>>> import numpy as np
>>> import numpy.linalg as la
>>> np.set_printoptions(precision=2, suppress=True, linewidth=160, floatmode="fixed")
>>> rd = lambda a: np.round(a, 2) + 0
>>> E = np.load("sample19.npy")
>>> rd(E)
array([[ 0.86,  0.00,  0.00,  0.52],
       [ 0.00,  1.00,  0.00,  0.00],
       [ 0.00,  0.00,  1.00,  0.00],
       [-0.52,  0.00,  0.00,  0.86]])
>>> rd(la.det(2 * E)), rd(la.det(E))
(np.float64(16.0), np.float64(1.0))
>>> rd(la.det(E.T))
np.float64(1.0)
>>> rd(la.det(E[::-1]))
np.float64(1.0)
>>> u = np.array([-3, -3, 3, 3])
>>> B = E + np.outer(u, np.eye(4)[2])
>>> la.matrix_rank(B - E)
np.int64(1)
>>> rd(la.det(E))
np.float64(1.0)
>>> (E != 0).astype(int)
array([[1, 0, 0, 1],
       [0, 1, 0, 0],
       [0, 0, 1, 0],
       [1, 0, 0, 1]])
>>> (la.matrix_power((E != 0) + (E.T != 0) + np.eye(4), 4) > 0).astype(int)
array([[1, 0, 0, 1],
       [0, 1, 0, 0],
       [0, 0, 1, 0],
       [1, 0, 0, 1]])
>>> x0 = np.array([3, 0, -1, -2])
>>> h1 = np.maximum(E @ x0, 0)
>>> np.flatnonzero(h1 > 1e-9)
array([0])
>>> rd(E.T @ h1)
array([1.32, 0.00, 0.00, 0.79])
>>> rd(h1)
array([1.54, 0.00, 0.00, 0.00])
>>> rd(np.maximum(E @ x0, 0) - np.maximum(-E @ x0, 0))
array([ 1.54,  0.00, -1.00, -3.26])
>>> rd(np.maximum(E @ (3 * x0), 0))
array([4.62, 0.00, 0.00, 0.00])
>>> rd(np.tanh(E @ x0))
array([ 0.91,  0.00, -0.76, -1.00])
>>> B = la.inv(E)
>>> rd(E @ B)
array([[1.00, 0.00, 0.00, 0.00],
       [0.00, 1.00, 0.00, 0.00],
       [0.00, 0.00, 1.00, 0.00],
       [0.00, 0.00, 0.00, 1.00]])
>>> rd(la.cond(E))
np.float64(1.0)
>>> (np.abs(B) > 1e-9).astype(int)
array([[1, 0, 0, 1],
       [0, 1, 0, 0],
       [0, 0, 1, 0],
       [1, 0, 0, 1]])
